$ python -q
>>> import numpy as np
>>> np.set_printoptions(suppress=True, linewidth=120)
>>> other = np.array([[0, 2, -4, 3, 1, 0, 4, -3, -5, 0]])
>>> data = other.T @ other
>>> data
array([[  0,   0,   0,   0,   0,   0,   0,   0,   0,   0],
       [  0,   4,  -8,   6,   2,   0,   8,  -6, -10,   0],
       [  0,  -8,  16, -12,  -4,   0, -16,  12,  20,   0],
       [  0,   6, -12,   9,   3,   0,  12,  -9, -15,   0],
       [  0,   2,  -4,   3,   1,   0,   4,  -3,  -5,   0],
       [  0,   0,   0,   0,   0,   0,   0,   0,   0,   0],
       [  0,   8, -16,  12,   4,   0,  16, -12, -20,   0],
       [  0,  -6,  12,  -9,  -3,   0, -12,   9,  15,   0],
       [  0, -10,  20, -15,  -5,   0, -20,  15,  25,   0],
       [  0,   0,   0,   0,   0,   0,   0,   0,   0,   0]])
>>> left, sv, VT = np.linalg.svd(data)
>>> sv.round(2) + 0
array([80.,  0.,  0.,  0.,  0.,  0.,  0.,  0.,  0.,  0.])
>>> other = left[:, :1] @ np.diag(sv[:1]) @ VT[:1]
>>> np.linalg.matrix_rank(data, rtol=0.05)
np.int64(1)
>>> np.round(np.abs(data - other).max(), 2)
np.float64(0.0)
>>> np.linalg.matrix_rank(other)
np.int64(1)
>>> ev, evecs = np.linalg.eigh(data)
>>> x = np.array([-3, 9, 5, 1, -7, 0, -6, -4, 4, -2])
>>> np.round(evecs * np.maximum(ev, 0) @ evecs.T, 2) + 0
array([[  0.,   0.,   0.,   0.,   0.,   0.,   0.,   0.,   0.,   0.],
       [  0.,   4.,  -8.,   6.,   2.,   0.,   8.,  -6., -10.,   0.],
       [  0.,  -8.,  16., -12.,  -4.,   0., -16.,  12.,  20.,   0.],
       [  0.,   6., -12.,   9.,   3.,   0.,  12.,  -9., -15.,   0.],
       [  0.,   2.,  -4.,   3.,   1.,   0.,   4.,  -3.,  -5.,   0.],
       [  0.,   0.,   0.,   0.,   0.,   0.,   0.,   0.,   0.,   0.],
       [  0.,   8., -16.,  12.,   4.,   0.,  16., -12., -20.,   0.],
       [  0.,  -6.,  12.,  -9.,  -3.,   0., -12.,   9.,  15.,   0.],
       [  0., -10.,  20., -15.,  -5.,   0., -20.,  15.,  25.,   0.],
       [  0.,   0.,   0.,   0.,   0.,   0.,   0.,   0.,   0.,   0.]])
>>> np.round(np.linalg.eigvalsh(data[1:, 1:]), 2) + 0
array([ 0.,  0.,  0.,  0.,  0.,  0.,  0.,  0., 80.])
>>> round(x @ data @ x / (x @ x), 2), np.round(ev[0], 2), round(ev[-1], 2)
(np.float64(6.09), np.float64(-0.0), np.float64(80.0))
>>> (np.sign(evecs[:, -1].round(6)) == np.sign(evecs[0, -1].round(6))).astype(int)
array([1, 0, 0, 0, 0, 1, 0, 0, 0, 1])
>>> np.allclose(data @ data.T, data.T @ data)
True
>>> np.linalg.determinant(data)
Traceback (most recent call last):
  File "<python-input-18>", line 1, in <module>
    np.linalg.determinant(data)
    ^^^^^^^^^^^^^^^^^^^^^
AttributeError: module 'numpy.linalg' has no attribute 'determinant'
>>> data @ data
array([[    0,     0,     0,     0,     0,     0,     0,     0,     0,     0],
       [    0,   320,  -640,   480,   160,     0,   640,  -480,  -800,     0],
       [    0,  -640,  1280,  -960,  -320,     0, -1280,   960,  1600,     0],
       [    0,   480,  -960,   720,   240,     0,   960,  -720, -1200,     0],
       [    0,   160,  -320,   240,    80,     0,   320,  -240,  -400,     0],
       [    0,     0,     0,     0,     0,     0,     0,     0,     0,     0],
       [    0,   640, -1280,   960,   320,     0,  1280,  -960, -1600,     0],
       [    0,  -480,   960,  -720,  -240,     0,  -960,   720,  1200,     0],
       [    0,  -800,  1600, -1200,  -400,     0, -1600,  1200,  2000,     0],
       [    0,     0,     0,     0,     0,     0,     0,     0,     0,     0]])
>>> data.inv()
Traceback (most recent call last):
  File "<python-input-20>", line 1, in <module>
    data.inv()
    ^^^^^^^^
AttributeError: 'numpy.ndarray' object has no attribute 'inv'
